$ python3 -q
>>> import numpy as np
>>> import numpy.linalg as la
>>> np.set_printoptions(precision=2, suppress=True, linewidth=100)
>>> m1 = np.load("run13.npy")
>>> m1
array([[0, 0, 0, 1, 0, 0],
       [0, 0, 0, 1, 0, 0],
       [0, 0, 0, 0, 0, 0],
       [1, 1, 0, 0, 0, 1],
       [0, 0, 0, 0, 0, 0],
       [0, 0, 0, 1, 0, 0]])
>>> round(la.norm(m1, 2) / la.norm(m1), 2)
np.float64(0.71)
>>> [round(float(x), 2) for x in la.svd(m1, compute_uv=False)[:3]]
[1.73, 1.73, 0.0]
>>> ev, evecs = la.eigh(m1)
>>> round(float(ev.sum()), 2), np.trace(m1)
(-0.0, np.int64(0))
>>> np.abs(evecs[:, -1])
array([0.41, 0.41, 0.  , 0.71, 0.  , 0.41])
>>> la.svd(m1, compute_uv=False)
array([1.73, 1.73, 0.  , 0.  , 0.  , 0.  ])
>>> ev.round(2) + 0
array([-1.73,  0.  ,  0.  ,  0.  ,  0.  ,  1.73])
>>> np.round(evecs.T @ m1 @ evecs, 2) + 0
array([[-1.73,  0.  ,  0.  ,  0.  ,  0.  ,  0.  ],
       [ 0.  ,  0.  ,  0.  ,  0.  ,  0.  ,  0.  ],
       [ 0.  ,  0.  ,  0.  ,  0.  ,  0.  ,  0.  ],
       [ 0.  ,  0.  ,  0.  ,  0.  ,  0.  ,  0.  ],
       [ 0.  ,  0.  ,  0.  ,  0.  ,  0.  ,  0.  ],
       [ 0.  ,  0.  ,  0.  ,  0.  ,  0.  ,  1.73]])
>>> np.unique(ev.round(6) + 0, return_counts=True)[1]
array([1, 4, 1])
>>> U, sv, Vt = la.svd(m1)
>>> evecs = Vt[:(sv > 1e-8).sum()]
>>> rng = np.random.default_rng(21841)
>>> x0 = m1[4] + 2 * m1[3] + rng.integers(2) * np.eye(6)[1]
>>> x0
array([2., 2., 0., 0., 0., 2.])
>>> np.round(la.norm(x0 - evecs.T @ evecs @ x0), 2)
np.float64(0.0)
>>> np.allclose(evecs.T @ evecs @ x0, x0)
True
>>> rank = la.matrix_rank(m1)
>>> rank
np.int64(2)
>>> ns = la.svd(m1)[2][rank:].T
>>> ns @ ns.T
array([[ 0.67, -0.33,  0.  ,  0.  ,  0.  , -0.33],
       [-0.33,  0.67,  0.  ,  0.  ,  0.  , -0.33],
       [ 0.  ,  0.  ,  1.  ,  0.  ,  0.  ,  0.  ],
       [ 0.  ,  0.  ,  0.  ,  0.  ,  0.  ,  0.  ],
       [ 0.  ,  0.  ,  0.  ,  0.  ,  1.  ,  0.  ],
       [-0.33, -0.33,  0.  ,  0.  ,  0.  ,  0.67]])
>>> [int(la.matrix_rank(np.delete(m1, i, axis=0))) for i in range(6)]
[2, 2, 2, 1, 2, 2]
>>> np.round(m1 @ ns, 2) + 0
array([[0., 0., 0., 0.],
       [0., 0., 0., 0.],
       [0., 0., 0., 0.],
       [0., 0., 0., 0.],
       [0., 0., 0., 0.],
       [0., 0., 0., 0.]])
>>> np.allclose(m1 @ ns, 0)
True
>>> data = np.loadtxt("a.csv", delimiter=",")
>>> data
array([[-0.7 , -0.59, -0.55,  1.91,  2.21,  2.52],
       [-1.16, -1.76, -0.62,  1.82,  0.57, -2.75],
       [-2.56,  1.37, -2.04, -1.65,  0.78, -0.27],
       [ 0.93, -2.28, -2.64, -0.81, -1.26,  0.86],
       [-2.32, -0.2 ,  0.71,  1.07, -2.78,  1.09],
       [ 1.16,  2.33, -1.92,  2.13, -0.94, -0.33]])
>>> U, sv, Vt = la.svd(data, full_matrices=False)
>>> np.cumsum(sv ** 2) / np.sum(sv ** 2)
array([0.17, 0.33, 0.5 , 0.67, 0.83, 1.  ])
>>> round(float(np.sqrt((sv ** 2).sum())), 2), round(float(la.norm(data)), 2)
(9.8, 9.8)
>>> np.round(Vt @ Vt.T, 2) + 0
array([[1., 0., 0., 0., 0., 0.],
       [0., 1., 0., 0., 0., 0.],
       [0., 0., 1., 0., 0., 0.],
       [0., 0., 0., 1., 0., 0.],
       [0., 0., 0., 0., 1., 0.],
       [0., 0., 0., 0., 0., 1.]])
>>> sv / sv[0]
array([1., 1., 1., 1., 1., 1.])
